$ python3 -q
>>> import numpy as np
>>> import numpy.linalg as la
>>> np.set_printoptions(suppress=True, linewidth=160)
>>> def rnd(a):
...     return np.round(a, 2) + 0
... 
>>> E = np.load("block6.npy")
>>> E
array([[38, 31, 22, 21, 37, 25, 24],
       [31, 41, 24, 24, 34, 28, 20],
       [22, 24, 31, 22, 25, 15, 16],
       [21, 24, 22, 25, 26, 18, 11],
       [37, 34, 25, 26, 43, 27, 23],
       [25, 28, 15, 18, 27, 27, 13],
       [24, 20, 16, 11, 23, 13, 24]])
>>> ev, evecs = la.eigh(E)
>>> np.abs(evecs[:, -1]).round(6).argmax()
np.int64(4)
>>> np.unique(ev.round(6) + 0, return_counts=True)[1]
array([1, 1, 1, 1, 1, 1, 1])
>>> ev.sum(), np.trace(E)
(np.float64(229.0), np.int64(229))
>>> rnd(la.eigvalsh(E @ E))
array([    5.39,     7.86,    16.38,    77.22,   255.23,   324.06, 31350.86])
>>> rnd(evecs.T @ E @ evecs)
array([[  2.32,   0.  ,   0.  ,   0.  ,   0.  ,   0.  ,   0.  ],
       [  0.  ,   2.8 ,   0.  ,   0.  ,   0.  ,   0.  ,   0.  ],
       [  0.  ,   0.  ,   4.05,   0.  ,   0.  ,   0.  ,   0.  ],
       [  0.  ,   0.  ,   0.  ,   8.79,   0.  ,   0.  ,   0.  ],
       [  0.  ,   0.  ,   0.  ,   0.  ,  15.98,   0.  ,   0.  ],
       [  0.  ,   0.  ,   0.  ,   0.  ,   0.  ,  18.  ,   0.  ],
       [  0.  ,   0.  ,   0.  ,   0.  ,   0.  ,   0.  , 177.06]])
>>> rnd(evecs @ np.diag(ev) @ evecs.T)
array([[38., 31., 22., 21., 37., 25., 24.],
       [31., 41., 24., 24., 34., 28., 20.],
       [22., 24., 31., 22., 25., 15., 16.],
       [21., 24., 22., 25., 26., 18., 11.],
       [37., 34., 25., 26., 43., 27., 23.],
       [25., 28., 15., 18., 27., 27., 13.],
       [24., 20., 16., 11., 23., 13., 24.]])
>>> M2 = la.inv(E)
>>> rnd(E @ M2)
array([[1., 0., 0., 0., 0., 0., 0.],
       [0., 1., 0., 0., 0., 0., 0.],
       [0., 0., 1., 0., 0., 0., 0.],
       [0., 0., 0., 1., 0., 0., 0.],
       [0., 0., 0., 0., 1., 0., 0.],
       [0., 0., 0., 0., 0., 1., 0.],
       [0., 0., 0., 0., 0., 0., 1.]])
>>> rnd(la.slogdet(E)[0])
np.float64(1.0)
>>> np.allclose(M2, E.T)
False
>>> M2 = E[0, 0] * E[1:] - np.outer(E[1:, 0], E[0])
>>> M2
array([[   0,  597,  230,  261,  145,  289,   16],
       [   0,  230,  694,  374,  136,   20,   80],
       [   0,  261,  374,  509,  211,  159,  -86],
       [   0,  145,  136,  211,  265,  101,  -14],
       [   0,  289,   20,  159,  101,  401, -106],
       [   0,   16,   80,  -86,  -14, -106,  336]])
>>> la.matrix_rank(M2), la.matrix_rank(E)
(np.int64(6), np.int64(7))
>>> feats = np.load("dump.npy")
>>> feats
array([[1.  , 0.2 , 0.04, 0.01, 0.  ],
       [0.2 , 1.  , 0.2 , 0.04, 0.01],
       [0.04, 0.2 , 1.  , 0.2 , 0.04],
       [0.01, 0.04, 0.2 , 1.  , 0.2 ],
       [0.  , 0.01, 0.04, 0.2 , 1.  ]])
>>> ang = np.radians(15)
>>> R = np.eye(5)
>>> R[0, 0] = R[4, 4] = np.cos(ang)
>>> R[0, 4], R[4, 0] = -np.sin(ang), np.sin(ang)
>>> rnd(R)
array([[ 0.97,  0.  ,  0.  ,  0.  , -0.26],
       [ 0.  ,  1.  ,  0.  ,  0.  ,  0.  ],
       [ 0.  ,  0.  ,  1.  ,  0.  ,  0.  ],
       [ 0.  ,  0.  ,  0.  ,  1.  ,  0.  ],
       [ 0.26,  0.  ,  0.  ,  0.  ,  0.97]])
>>> M2 = feats @ R.T
>>> rnd(la.svd(feats, compute_uv=False)), rnd(la.svd(M2, compute_uv=False))
(array([1.4 , 1.17, 0.95, 0.79, 0.69]), array([1.4 , 1.17, 0.95, 0.79, 0.69]))
>>> rnd(la.det(R)), rnd(np.trace(R))
(np.float64(1.0), np.float64(4.93))
>>> rnd(np.abs(M2 - feats).max(axis=0))
array([0.26, 0.  , 0.  , 0.  , 0.26])
>>> np.allclose(la.norm(feats, axis=1), la.norm(M2, axis=1))
True
>>> rnd(M2)
array([[ 0.97,  0.2 ,  0.04,  0.01,  0.26],
       [ 0.19,  1.  ,  0.2 ,  0.04,  0.06],
       [ 0.03,  0.2 ,  1.  ,  0.2 ,  0.05],
       [-0.04,  0.04,  0.2 ,  1.  ,  0.2 ],
       [-0.26,  0.01,  0.04,  0.2 ,  0.97]])
>>> M2 = np.array([[1, 2, 1], [-1, -1, -3], [-2, 1, 0], [3, 3, -2], [0, 2, -3]])
>>> la.matrix_rank(np.vstack([feats, M2.T]))
np.int64(5)
>>> np.einsum("ij->j", feats)
array([1.25, 1.45, 1.48, 1.45, 1.25])
>>> np.vstack([feats, M2.T]).shape
(8, 5)
>>> x0 = np.ones(5)
>>> for _ in range(6):
...     x0 = feats @ x0
...     x0 /= la.norm(x0)
...     print(round(x0 @ feats @ x0, 2))
... 
1.39
1.39
1.4
1.4
1.4
1.4
>>> rnd(la.eigvalsh(feats)[-1])
np.float64(1.4)
>>> rnd(x0)
array([0.33, 0.49, 0.55, 0.49, 0.33])
>>> proj = np.triu(np.array([[2, -1, 1, -3, -1],
...     [2, 0, -2, 3, 3],
...     [0, -2, 3, -3, 2],
...     [-2, 3, -3, -2, -3],
...     [-2, 2, 0, 3, 1]]), 1) + np.eye(5)
>>> M2 = proj @ feats @ la.inv(proj)
>>> rnd(np.poly(M2))
array([ 1.  , -5.  ,  9.84, -9.52,  4.53, -0.85])
>>> la.matrix_rank(M2)
np.int64(5)
>>> rnd(la.det(M2))
np.float64(0.85)
>>> ev, evecs = la.eig(feats)
>>> rnd(np.sort(la.eigvals(feats.T)))
array([0.69, 0.79, 0.95, 1.17, 1.4 ])
>>> F = np.load("test8.npy")
>>> F
array([[-2, -3, -2, -3],
       [ 1,  0,  1,  0],
       [-2, -3, -2, -3],
       [ 1,  0,  1,  0]])
>>> W1 = np.array([[1, 2, -1, 0], [-1, 1, 0, 0], [-1, 2, -2, 1], [0, 2, 2, 2]])
>>> beta = np.array([0, -1, -1, -2])
>>> act = np.maximum(F @ W1 + beta, 0)
>>> la.matrix_rank(act)
np.int64(2)
>>> basis = np.array([[1, 3, 3], [3, 3, 0], [-2, 0, -2], [3, 2, 2]])
>>> W1 @ basis
array([[ 9,  9,  5],
       [ 2,  0, -3],
       [12,  5,  3],
       [ 8, 10,  0]])
